$ ipython --no-banner

In [1]: import numpy as np

In [2]: np.set_printoptions(suppress=True, linewidth=140)

In [3]: def rd(a):
   ...:     return np.round(a, 3) + 0
   ...: 

In [4]: K = np.load("m.npy")

In [5]: print(K)
[[0.5   0.    0.    0.5  ]
 [0.25  0.5   0.25  0.   ]
 [0.    0.333 0.667 0.   ]
 [0.    0.333 0.    0.667]]

In [6]: # row-stochastic, so 1 is an eigenvalue

In [7]: A2 = np.linalg.inv(K)

In [8]: print((np.abs(A2) > 1e-9).astype(int))
[[1 1 1 1]
 [1 1 1 1]
 [1 1 1 1]
 [1 1 1 1]]

In [9]: print(rd(np.linalg.det(K) * A2))
[[ 0.167  0.111 -0.042 -0.125]
 [-0.111  0.222 -0.083  0.083]
 [ 0.056 -0.111  0.208 -0.042]
 [ 0.056 -0.111  0.042  0.125]]

In [10]: print(rd(A2))
[[ 1.501  0.999 -0.374 -1.125]
 [-1.     2.    -0.75   0.75 ]
 [ 0.499 -0.999  1.874 -0.374]
 [ 0.499 -0.999  0.374  1.125]]

In [11]: print(rd(np.linalg.det(K) * np.linalg.det(A2)))
1.0

In [12]: print(rd(np.linalg.cond(K)))
3.322

In [13]: W0 = np.loadtxt("layer3.csv", delimiter=",")

In [14]: print(W0)
[[ 2.  0.  0.  3.]
 [13.  7. 14. 11.]
 [20.  6. 21.  6.]
 [11.  0.  4.  5.]
 [15. 10. 18.  8.]
 [ 0.  0.  0.  5.]
 [ 0.  4.  0.  8.]
 [ 1.  0.  0.  6.]
 [ 0.  8.  2.  8.]
 [17.  4. 16. 12.]
 [ 9.  0.  8.  4.]
 [ 0.  0.  0.  0.]
 [11.  0.  2.  2.]
 [ 4.  9.  7.  9.]
 [ 9.  0.  8.  4.]
 [ 4. 14.  9. 12.]]

In [15]: # rows 10 and 14 are equal

In [16]: proj = W0 @ np.linalg.solve(W0.T @ W0, W0.T)

In [17]: print(rd(proj @ W0[:, 3]))
[ 3. 11.  6.  5.  8.  5.  8.  6.  8. 12.  4.  0.  2.  9.  4. 12.]

In [18]: vec = np.array([2, 2, 0, 0])

In [19]: h1 = np.maximum(W0 @ vec, 0)

In [20]: print(np.flatnonzero(h1 > 1e-9))
[ 0  1  2  3  4  6  7  8  9 10 12 13 14 15]

In [21]: print(np.maximum(W0 @ (3 * vec), 0))
[ 12. 120. 156.  66. 150.   0.  24.   6.  48. 126.  54.   0.  66.  78.  54. 108.]

In [22]: print(h1)
[ 4. 40. 52. 22. 50.  0.  8.  2. 16. 42. 18.  0. 22. 26. 18. 36.]

In [23]: print(rd(np.tanh(W0 @ vec)))
[0.999 1.    1.    1.    1.    0.    1.    0.964 1.    1.    1.    0.    1.    1.    1.    1.   ]
